% python3 -q
>>> import numpy as np
>>> import numpy.linalg as la
>>> np.set_printoptions(suppress=True, linewidth=160)
>>> rd = lambda a: np.round(a, 4) + 0
>>> mat = np.maximum(np.array([[2],
...     [2],
...     [-5],
...     [9],
...     [9],
...     [-6],
...     [-2],
...     [7],
...     [-7],
...     [2],
...     [0],
...     [-3],
...     [7],
...     [-8],
...     [4],
...     [2],
...     [2],
...     [2],
...     [-3],
...     [3],
...     [5]]) @ np.array([[0, 2, -2]]) + np.array([2, 5, -4]), 0)
>>> print(mat)
[[ 2  9  0]
 [ 2  9  0]
 [ 2  0  6]
 [ 2 23  0]
 [ 2 23  0]
 [ 2  0  8]
 [ 2  1  0]
 [ 2 19  0]
 [ 2  0 10]
 [ 2  9  0]
 [ 2  5  0]
 [ 2  0  2]
 [ 2 19  0]
 [ 2  0 12]
 [ 2 13  0]
 [ 2  9  0]
 [ 2  9  0]
 [ 2  9  0]
 [ 2  0  2]
 [ 2 11  0]
 [ 2 15  0]]
>>> # rows 0 and 1 are equal
>>> r0, g = mat[18], mat[4]
>>> r0 @ r0
np.int64(8)
>>> pr = (r0 @ g) / (r0 @ r0) * r0
>>> np.outer(r0, g)
array([[ 4, 46,  0],
       [ 0,  0,  0],
       [ 4, 46,  0]])
>>> P = mat @ la.solve(mat.T @ mat, mat.T)
>>> la.matrix_rank(np.eye(21) - P)
np.int64(18)
>>> rd(P @ mat[:, 2])
array([ 0.,  0.,  6.,  0.,  0.,  8.,  0.,  0., 10.,  0.,  0.,  2.,  0., 12.,  0.,  0.,  0.,  0.,  2.,  0.,  0.])
>>> q, R = la.qr(mat)
>>> rd(q @ R)
array([[ 2.,  9.,  0.],
       [ 2.,  9.,  0.],
       [ 2.,  0.,  6.],
       [ 2., 23.,  0.],
       [ 2., 23.,  0.],
       [ 2.,  0.,  8.],
       [ 2.,  1.,  0.],
       [ 2., 19.,  0.],
       [ 2.,  0., 10.],
       [ 2.,  9.,  0.],
       [ 2.,  5.,  0.],
       [ 2.,  0.,  2.],
       [ 2., 19.,  0.],
       [ 2.,  0., 12.],
       [ 2., 13.,  0.],
       [ 2.,  9.,  0.],
       [ 2.,  9.,  0.],
       [ 2.,  9.,  0.],
       [ 2.,  0.,  2.],
       [ 2., 11.,  0.],
       [ 2., 15.,  0.]])
>>> q.shape, R.shape
((21, 3), (3, 3))
>>> np.allclose(R.T @ R, mat.T @ mat)
True
>>> rd(q.T @ q)
array([[1., 0., 0.],
       [0., 1., 0.],
       [0., 0., 1.]])
>>> q, vecs = la.qr(mat[:, :1])[0], la.qr(mat[:, 1:])[0]
>>> sv = la.svd(q.T @ vecs, compute_uv=False)
>>> (sv > 0.9).sum()
np.int64(0)
>>> print(rd(sv))
[0.8858]
>>> out = np.c_[mat[:, :2] @ np.array([[1, 4], [-4, 2]]), np.array([4, 2, 1, 7, 0, 1, 0, 0, 9, 8, 0, 8, 8, 8, 3, 9, 1, 8, 9, 2, 9])]
>>> out
array([[-34,  26,   4],
       [-34,  26,   2],
       [  2,   8,   1],
       [-90,  54,   7],
       [-90,  54,   0],
       [  2,   8,   1],
       [ -2,  10,   0],
       [-74,  46,   0],
       [  2,   8,   9],
       [-34,  26,   8],
       [-18,  18,   0],
       [  2,   8,   8],
       [-74,  46,   8],
       [  2,   8,   8],
       [-50,  34,   3],
       [-34,  26,   9],
       [-34,  26,   1],
       [-34,  26,   8],
       [  2,   8,   9],
       [-42,  30,   2],
       [-58,  38,   9]])
>>> print(rd(la.norm(la.qr(mat)[0].T @ out, axis=0) ** 2 / ((out ** 2).sum(axis=0) + 1e-12)))
[1.    1.    0.627]
>>> rd(la.lstsq(mat, out[:, 0])[0])
array([ 1., -4.,  0.])
>>> E = np.load("test6.npy")
>>> E
array([[ 0,  3, -3],
       [ 0,  0,  2],
       [ 0,  0,  0]])
>>> left, sv, VT = la.svd(E)
>>> rd(sv)
array([4.4966, 1.3343, 0.    ])
>>> np.argmax(sv[:-1] / (sv[1:] + 1e-6)) + 1
np.int64(2)
>>> out = left[:, :2] @ np.diag(sv[:2]) @ VT[:2]
>>> rd(out)
array([[ 0.,  3., -3.],
       [ 0.,  0.,  2.],
       [ 0.,  0.,  0.]])
>>> la.matrix_rank(out)
np.int64(2)
>>> feats = np.loadtxt("run3.csv", delimiter=",")
>>> feats
array([[ 1., -2., -3.,  2.,  2.],
       [ 0.,  1.,  2.,  0.,  2.],
       [ 0.,  0.,  0.,  2., -1.],
       [ 0.,  0., -2.,  0.,  1.],
       [ 0.,  0.,  1., -2.,  1.]])
>>> print(round(np.log10(la.cond(feats))))
2
>>> rd(la.norm(feats, 2) / la.norm(feats))
np.float64(0.7771)
>>> [round(float(x), 4) for x in la.svd(feats, compute_uv=False)[:3]]
[5.3274, 3.3595, 2.4571]
>>> rd(np.abs(la.svd(feats)[2][-1]))
array([0.9248, 0.3496, 0.0538, 0.0735, 0.1193])
>>> la.cond(feats) > 100
np.True_
>>> x = np.array([9, 1, 5, 1, 7])
>>> (feats @ x).argmax()
np.int64(1)
>>> (feats * x).sum(axis=1)
array([ 8., 25., -5., -3., 10.])
>>> feats @ x
array([ 8., 25., -5., -3., 10.])
>>> feats @ np.ones(5)
array([ 0.,  5.,  1., -1.,  0.])
>>> np.einsum("ij,j->i", feats, x)
array([ 8., 25., -5., -3., 10.])
>>> rng = np.random.default_rng(2)
>>> lab = rng.permutation(5)
>>> lab
array([2, 4, 3, 0, 1])
>>> out = feats[lab][:, lab]
>>> np.allclose(out, feats)
False
>>> print(rd(np.sort(np.abs(la.eigvals(out)))))
[0.2945 1.     1.     2.6062 2.6062]
